In [1]: import numpy as np

In [2]: np.set_printoptions(precision=3, suppress=True, linewidth=160)

In [3]: rng = np.random.default_rng(94417)

In [4]: z = rng.integers(0, 3, 3)

In [5]: W0 = (z[:, None] == z) * 2 + np.eye(3)

In [6]: W0
Out[6]: 
array([[3., 2., 2.],
       [2., 3., 2.],
       [2., 2., 3.]])

In [7]: # equal to its transpose

In [8]: x = np.ones(3)

In [9]: for _ in range(7):
   ...:     x = W0 @ x
   ...:     x /= np.linalg.norm(x)
   ...:     print(round(x @ W0 @ x, 3))
   ...: 
7.0
7.0
7.0
7.0
7.0
7.0
7.0

In [10]: x
Out[10]: array([0.577, 0.577, 0.577])

In [11]: np.linalg.matrix_rank(W0)
Out[11]: np.int64(3)

In [12]: W0.mean(axis=0)
Out[12]: array([2.333, 2.333, 2.333])

In [13]: np.abs(W0).max()
Out[13]: np.float64(3.0)

In [14]: r0 = np.array([-1, 3])

In [15]: r1 = np.array([-2, 0])

In [16]: mat = np.outer(r0, r1)

In [17]: mat
Out[17]: 
array([[ 2,  0],
       [-6,  0]])

In [18]: r = np.linalg.matrix_rank(mat)

In [19]: print(r)
1

In [20]: ns = np.linalg.svd(mat)[2][r:].T

In [21]: mat @ ns
Out[21]: 
array([[0.],
       [0.]])

In [22]: print([int(np.linalg.matrix_rank(np.delete(mat, i, axis=0))) for i in range(2)])
[1, 1]

In [23]: [int(np.linalg.matrix_rank(mat[:, :j + 1])) for j in range(2)]
Out[23]: [1, 1]

In [24]: np.allclose(mat @ ns, 0)
Out[24]: True

In [25]: P = np.triu(np.array([[-2, 2], [1, -2]]), 1) + np.eye(2)

In [26]: other = P @ mat @ np.linalg.inv(P)

In [27]: np.linalg.matrix_rank(other)
Out[27]: np.int64(1)

In [28]: print(np.round(np.poly(other), 3) + 0)
[ 1. -2.  0.]

In [29]: P @ mat - mat @ P
Out[29]: 
array([[-12.,  -4.],
       [  0.,  12.]])

In [30]: np.round(np.linalg.det(other), 3)
Out[30]: np.float64(0.0)

In [31]: np.trace(other), np.trace(mat)
Out[31]: (np.float64(2.0), np.int64(2))

In [32]: print(round(np.trace(np.linalg.pinv(mat) @ mat), 3))
1.0

In [33]: np.unique(mat.round(6), axis=0).shape
Out[33]: (2, 2)

In [34]: np.linalg.lstsq(mat[:-1].T, mat[-1])[2]
Out[34]: np.int32(1)

In [35]: try:
    ...:     np.linalg.inv(mat)
    ...: except np.linalg.LinAlgError as e:
    ...:     print("failed:", e)
    ...: 
failed: Singular matrix

In [36]: r0, r1 = mat[0], mat[1]

In [37]: r0 @ r1
Out[37]: np.int64(-12)

In [38]: print(r0 @ r0)
4

In [39]: p = (r0 @ r1) / (r0 @ r0) * r0

In [40]: print(p)
[-6. -0.]

In [41]: (r1 - p) @ r0
Out[41]: np.float64(0.0)

In [42]: np.outer(r0, r1)
Out[42]: 
array([[-12,   0],
       [  0,   0]])

In [43]: [round(float(x), 3) for x in np.linalg.svd(mat, compute_uv=False)[:3]]
Out[43]: [6.325, 0.0]

In [44]: print(round(float(np.linalg.norm(mat, 2) / np.linalg.norm(mat)), 3))
1.0

In [45]: M = np.loadtxt("sample15.csv", delimiter=",")

In [46]: M
Out[46]: 
array([[ 1.06 ,  0.936,  0.839],
       [-2.435, -2.429, -1.794],
       [ 6.48 ,  6.455,  4.932],
       [-2.489, -2.582, -2.029],
       [ 5.657,  5.601,  4.346],
       [-4.718, -4.451, -3.241],
       [-1.522, -1.514, -1.072],
       [-3.082, -2.646, -2.036],
       [-8.796, -8.861, -6.693],
       [ 5.732,  5.759,  4.324],
       [-2.739, -2.822, -2.037],
       [-2.007, -2.061, -1.695]])

In [47]: cov = np.cov(M, rowvar=False)

In [48]: np.argwhere(np.triu(np.abs(np.corrcoef(M.T)) > 0.8, 1))
Out[48]: 
array([[0, 1],
       [0, 2],
       [1, 2]])

In [49]: np.linalg.eigvalsh(cov)[::-1]
Out[49]: array([54.909,  0.017,  0.004])

In [50]: print(np.round(np.corrcoef(M[:, 2], M[:, 0])[0, 1], 3))
0.999

In [51]: M.std(axis=0)
Out[51]: array([4.44 , 4.409, 3.347])

In [52]: np.corrcoef(M.T)
Out[52]: 
array([[1.   , 0.999, 0.999],
       [0.999, 1.   , 1.   ],
       [0.999, 1.   , 1.   ]])

In [53]: E = np.loadtxt("test8.csv", delimiter=",")

In [54]: E
Out[54]: 
array([[1.   , 0.5  , 0.25 , 0.125],
       [0.5  , 1.   , 0.5  , 0.25 ],
       [0.25 , 0.5  , 1.   , 0.5  ],
       [0.125, 0.25 , 0.5  , 1.   ]])

In [55]: x = np.array([1, -1, 3])

In [56]: y = M @ x

In [57]: np.linalg.lstsq(M, y)[0]
Out[57]: array([ 1., -1.,  3.])

In [58]: np.round(np.linalg.pinv(M) @ M, 3) + 0
Out[58]: 
array([[1., 0., 0.],
       [0., 1., 0.],
       [0., 0., 1.]])

In [59]: y
Out[59]: array([  2.641,  -5.388,  14.821,  -5.994,  13.094,  -9.99 ,  -3.224,  -6.544, -20.014,  12.945,  -6.028,  -5.031])

In [60]: y = y + 0.1 * rng.normal(size=12)

In [61]: y
Out[61]: array([  2.702,  -5.512,  14.771,  -5.961,  13.239, -10.116,  -3.24 ,  -6.52 , -20.025,  12.932,  -5.892,  -5.055])

In [62]: coef, *_ = np.linalg.lstsq(M, y)

In [63]: round(np.linalg.norm(y - M @ coef), 3)
Out[63]: np.float64(0.26)

In [64]: np.round(M.T @ (y - M @ coef), 3) + 0
Out[64]: array([0., 0., 0.])

In [65]: [round(float(np.linalg.norm(np.linalg.solve(M.T @ M + lam * np.eye(3), M.T @ y))), 2) for lam in (0, 1, 10, 100)]
Out[65]: [3.56, 1.43, 1.4, 1.22]

In [66]: x = np.ones(4)

In [67]: for _ in range(7):
    ...:     x = E @ x
    ...:     x /= np.linalg.norm(x)
    ...:     print(round(x @ E @ x, 3))
    ...: 
2.084
2.085
2.086
2.086
2.086
2.086
2.086

In [68]: x
Out[68]: array([0.435, 0.557, 0.557, 0.435])

In [69]: ev, V = np.linalg.eigvalsh(E)
Traceback (most recent call last):
  Cell In[69], line 1
    ev, V = np.linalg.eigvalsh(E)
ValueError: too many values to unpack (expected 2)


In [70]: ev, V = np.linalg.eigh(E)

In [71]: V @ np.diag(ev) @ V.T
Out[71]: 
array([[1.   , 0.5  , 0.25 , 0.125],
       [0.5  , 1.   , 0.5  , 0.25 ],
       [0.25 , 0.5  , 1.   , 0.5  ],
       [0.125, 0.25 , 0.5  , 1.   ]])

In [72]: ev
Out[72]: array([0.375, 0.539, 1.   , 2.086])

In [73]: np.round(V.T @ V, 3) + 0
Out[73]: 
array([[1., 0., 0., 0.],
       [0., 1., 0., 0.],
       [0., 0., 1., 0.],
       [0., 0., 0., 1.]])

In [74]: np.linalg.eigvalsh(E @ E)
Out[74]: array([0.141, 0.291, 1.   , 4.35 ])

In [75]: print(np.linalg.svd(E, compute_uv=False))
[2.086 1.    0.539 0.375]

In [76]: ev.sum(), np.trace(E)
Out[76]: (np.float64(4.0), np.float64(4.0))

In [77]: np.linalg.eigvalsh(E + 4 * np.eye(4))
Out[77]: array([4.375, 4.539, 5.   , 6.086])

In [78]: np.round(V.T @ E @ V, 3) + 0
Out[78]: 
array([[0.375, 0.   , 0.   , 0.   ],
       [0.   , 0.539, 0.   , 0.   ],
       [0.   , 0.   , 1.   , 0.   ],
       [0.   , 0.   , 0.   , 2.086]])

In [79]: F = np.loadtxt("case5.csv", delimiter=",")

In [80]: F
Out[80]: 
array([[ 1., -1.,  1., -1.],
       [ 1.,  0.,  0.,  0.],
       [ 1.,  1.,  1.,  1.]])

In [81]: left, sigma, Vh = np.linalg.svd(F, full_matrices=False)

In [82]: sigma / sigma[0]
Out[82]: array([1.   , 0.936, 0.31 ])

In [83]: np.allclose(left * sigma @ Vh, F)
Out[83]: True

In [84]: np.round(Vh @ Vh.T, 3) + 0
Out[84]: 
array([[1., 0., 0.],
       [0., 1., 0.],
       [0., 0., 1.]])

In [85]: (sigma > 1e-8).sum()
Out[85]: np.int64(3)

In [86]: np.round(left.T @ left, 3) + 0
Out[86]: 
array([[1., 0., 0.],
       [0., 1., 0.],
       [0., 0., 1.]])

In [87]: sigma
Out[87]: array([2.136, 2.   , 0.662])

In [88]: np.sqrt((sigma ** 2).sum()), round(float(np.linalg.norm(F)), 3)
Out[88]: (np.float64(3.0), 3.0)

In [89]: np.round(left.T @ F @ Vh.T, 3) + 0
Out[89]: 
array([[2.136, 0.   , 0.   ],
       [0.   , 2.   , 0.   ],
       [0.   , 0.   , 0.662]])

In [90]: round(np.linalg.norm(F) ** 2 / np.linalg.norm(F, 2) ** 2, 3)
Out[90]: np.float64(1.973)

In [91]: np.round(np.linalg.norm(F, "nuc"), 3)
Out[91]: np.float64(4.798)

In [92]: np.linalg.norm(F, axis=0)
Out[92]: array([1.732, 1.414, 1.414, 1.414])

In [93]: round(np.linalg.norm(F, 2), 3)
Out[93]: np.float64(2.136)

In [94]: other = F[0, 0] * F[1:] - np.outer(F[1:, 0], F[0])

In [95]: other
Out[95]: 
array([[ 0.,  1., -1.,  1.],
       [ 0.,  2.,  0.,  2.]])

In [96]: np.linalg.matrix_rank(other), np.linalg.matrix_rank(F)
Out[96]: (np.int64(2), np.int64(3))

In [97]: print(F[:, 0] / F[0, 0])
[1. 1. 1.]

In [98]: def softmax(z):
    ...:     e = np.exp(z - z.max(axis=-1, keepdims=True))
    ...:     return e / e.sum(axis=-1, keepdims=True)
    ...: 

In [99]: softmax(F[2] + -2)
Out[99]: array([0.25, 0.25, 0.25, 0.25])

In [100]: softmax(F[2])
Out[100]: array([0.25, 0.25, 0.25, 0.25])

In [101]: att = F @ F.T / np.sqrt(4)

In [102]: softmax(att)
Out[102]: 
array([[0.736, 0.164, 0.1  ],
       [0.333, 0.333, 0.333],
       [0.1  , 0.164, 0.736]])

In [103]: print(softmax(att + np.triu(np.full(att.shape, -np.inf), 1)))
[[1.    0.    0.   ]
 [0.5   0.5   0.   ]
 [0.1   0.164 0.736]]

In [104]: softmax(att)[2] @ F
Out[104]: array([1.   , 0.637, 0.836, 0.637])

In [105]: data = np.loadtxt("dump.csv", delimiter=",")

In [106]: data
Out[106]: 
array([[0.455, 0.402, 0.294],
       [0.402, 0.354, 0.26 ],
       [0.294, 0.26 , 0.191]])

In [107]: # symmetric, so the eigenvalues are real

In [108]: round(float(np.linalg.det(2 * data)), 3), round(float(np.linalg.det(data)), 3)
Out[108]: (-0.0, -0.0)

In [109]: print(np.round(np.poly(data), 3) + 0)
[ 1. -1.  0.  0.]

In [110]: np.einsum("ij,ji->", data, data)
Out[110]: np.float64(1.0)

In [111]: left, sigma, Vh = np.linalg.svd(data)

In [112]: V = Vh[:(sigma > 1e-8).sum()]

In [113]: x = data[2] + -2 * data[0] + rng.integers(2) * np.eye(3)[0]

In [114]: x
Out[114]: array([-0.616, -0.543, -0.398])

In [115]: np.allclose(V.T @ V @ x, x)
Out[115]: True

In [116]: print(V.T @ V)
[[0.455 0.402 0.294]
 [0.402 0.354 0.26 ]
 [0.294 0.26  0.191]]

In [117]: np.diag(V.T @ V)
Out[117]: array([0.455, 0.354, 0.191])

In [118]: print(np.linalg.matrix_rank(np.vstack([data, x])))
1

In [119]: np.round(np.linalg.norm(x - V.T @ V @ x), 3)
Out[119]: np.float64(0.0)
